$ python3 -q
>>> import numpy as np
>>> import numpy.linalg as la
>>> np.set_printoptions(precision=1, suppress=True, linewidth=120)
>>> def rd(a):
...     return np.round(a, 1) + 0
... 
>>> mat = np.loadtxt("test1.csv", delimiter=",")
>>> mat
array([[ 1.2, -0.1,  0.1],
       [-0.5,  1.6, -1.6],
       [ 0.1,  1.1, -1.1],
       [ 1.5, -1. ,  1.1],
       [ 1.4, -1.4,  1.5],
       [-0.8, -0.1,  0. ],
       [ 1.2, -0.3,  0.4],
       [-0.1, -1.3,  1. ],
       [-0.9,  0.9, -0.9],
       [ 1.6,  0.3, -0.3],
       [ 0.5,  1.5, -1.5],
       [ 0. , -0.4,  0.2],
       [ 0.5,  1.2, -1.3],
       [ 0.2,  0.1,  0. ],
       [-0.2,  0.9, -1. ],
       [-0.2,  0.5, -0.6],
       [-0.1,  2.6, -2.5],
       [-1.8,  0.1, -0.2],
       [ 0.5, -0.8,  0.9],
       [ 1.1, -1.1,  1.2],
       [-0.5, -0.2,  0.2],
       [ 0.2, -1.3,  1.2],
       [-1.5,  1. , -1. ],
       [-1.2, -0.1,  0. ],
       [ 0. , -0.8,  0.8],
       [-0.7, -1.1,  1.1]])
>>> Ac = (mat - mat.mean(axis=0)) / mat.std(axis=0)
>>> np.argwhere(np.abs(Ac) > 2)
array([[16,  1],
       [16,  2],
       [17,  0]])
>>> b = la.lstsq(np.delete(Ac, 1, axis=1), Ac[:, 1])[0]
>>> rd(b)
array([ 0., -1.])
>>> print(rd(1 - np.var(Ac[:, 1] - np.delete(Ac, 1, axis=1) @ b)))
1.0
>>> idx = mat[:, 0] > np.median(mat[:, 0])
>>> u = mat[idx].mean(axis=0) - mat[~idx].mean(axis=0)
>>> print(idx.astype(int))
[1 0 1 1 1 0 1 0 0 1 1 0 1 1 0 0 0 0 1 1 0 1 0 0 0 0]
